$ python -q
>>> import numpy as np
>>> np.set_printoptions(precision=2, suppress=True, linewidth=120, floatmode="fixed")
>>> cent = np.array([[2, 0, 3, 0, 1], [3, 2, 3, 2, 2]])
>>> rng = np.random.default_rng(4443)
>>> m1 = rng.normal(size=(26, 2)) @ cent + np.array([2, -3, -1, 0, 1])
>>> m1.round(2) + 0
array([[-4.16, -5.66, -8.24, -2.66, -2.74],
       [-0.61, -2.81, -5.05,  0.19, -0.26],
       [ 6.67, -0.90,  4.43,  2.10,  3.86],
       [ 3.80, -1.10,  0.28,  1.90,  2.38],
       [ 4.41, -2.37,  2.14,  0.63,  2.36],
       [ 6.73,  0.03,  3.83,  3.03,  4.12],
       [ 3.43, -2.75,  0.96,  0.25,  1.78],
       [ 8.02,  0.00,  5.78,  3.00,  4.76],
       [ 2.41, -3.79,  0.20, -0.79,  1.01],
       [ 4.09, -1.31,  0.87,  1.69,  2.47],
       [-1.30, -3.38, -5.67, -0.38, -0.75],
       [ 5.89,  1.12,  1.74,  4.12,  3.97],
       [ 0.55, -3.16, -3.06, -0.16,  0.23],
       [ 4.30, -1.26,  1.14,  1.74,  2.58],
       [ 2.79, -3.36,  0.45, -0.36,  1.30],
       [-2.78, -4.69, -6.91, -1.69, -1.81],
       [ 1.79, -1.60, -2.37,  1.40,  1.25],
       [-0.51, -5.76, -2.69, -2.76, -0.94],
       [ 3.45, -2.89,  1.09,  0.11,  1.75],
       [ 0.42, -3.97, -2.64, -0.97, -0.03],
       [-2.32, -6.09, -5.17, -3.09, -1.93],
       [ 7.19, -0.07,  4.59,  2.93,  4.33],
       [ 3.08, -4.70,  1.90, -1.70,  1.11],
       [ 0.73, -4.62, -1.69, -1.62, -0.04],
       [ 3.00, -1.91, -0.31,  1.09,  1.77],
       [ 2.15, -3.56, -0.36, -0.56,  0.93]])
>>> f, g = m1[8], m1[18]
>>> round(f @ g, 2)
np.float64(21.13)
>>> round(float(f @ f), 2)
21.81
>>> p = (f @ g) / (f @ f) * f
>>> g - p
array([1.11, 0.78, 0.89, 0.87, 0.78])
>>> np.round((g - p) @ f, 2)
np.float64(0.0)
>>> np.linalg.matrix_rank(np.outer(f, g))
np.int64(1)
>>> np.round(np.linalg.norm(f + g) ** 2 + np.linalg.norm(f - g) ** 2, 2)
np.float64(92.56)
>>> p
array([ 2.33, -3.67,  0.19, -0.76,  0.98])
>>> C2 = np.cov(m1, rowvar=False)
>>> np.median(m1, axis=0)
array([ 2.89, -2.85,  0.24,  0.15,  1.27])
>>> U, s, vt = np.linalg.svd(m1)
>>> vecs = vt[:(s > 1e-8).sum()]
>>> x = m1[20] + 3 * m1[18] + rng.integers(2) * np.eye(5)[0]
>>> x
array([  9.01, -14.75,  -1.92,  -2.75,   3.32])
>>> np.linalg.matrix_rank(np.vstack([m1, x]))
np.int64(4)
>>> np.diag(vecs.T @ vecs)
array([0.60, 0.81, 0.89, 0.47, 0.23])
>>> vecs.T @ vecs
array([[ 0.60, -0.20,  0.15,  0.23,  0.35],
       [-0.20,  0.81,  0.14,  0.30, -0.02],
       [ 0.15,  0.14,  0.89, -0.23,  0.02],
       [ 0.23,  0.30, -0.23,  0.47,  0.23],
       [ 0.35, -0.02,  0.02,  0.23,  0.23]])
>>> D = np.linalg.norm(m1[:, None] - m1[None], axis=-1)
>>> np.flatnonzero(D[17] < D.mean() / 2)
array([17, 19, 20, 23])
>>> (D + 1e9 * np.eye(26)).round(6).argmin(axis=1)
array([15, 10, 21,  9, 18, 21, 18, 21, 25, 13,  1,  5, 19,  9,  8,  0, 24, 23,  6, 12, 15,  5,  8, 19,  3,  8])
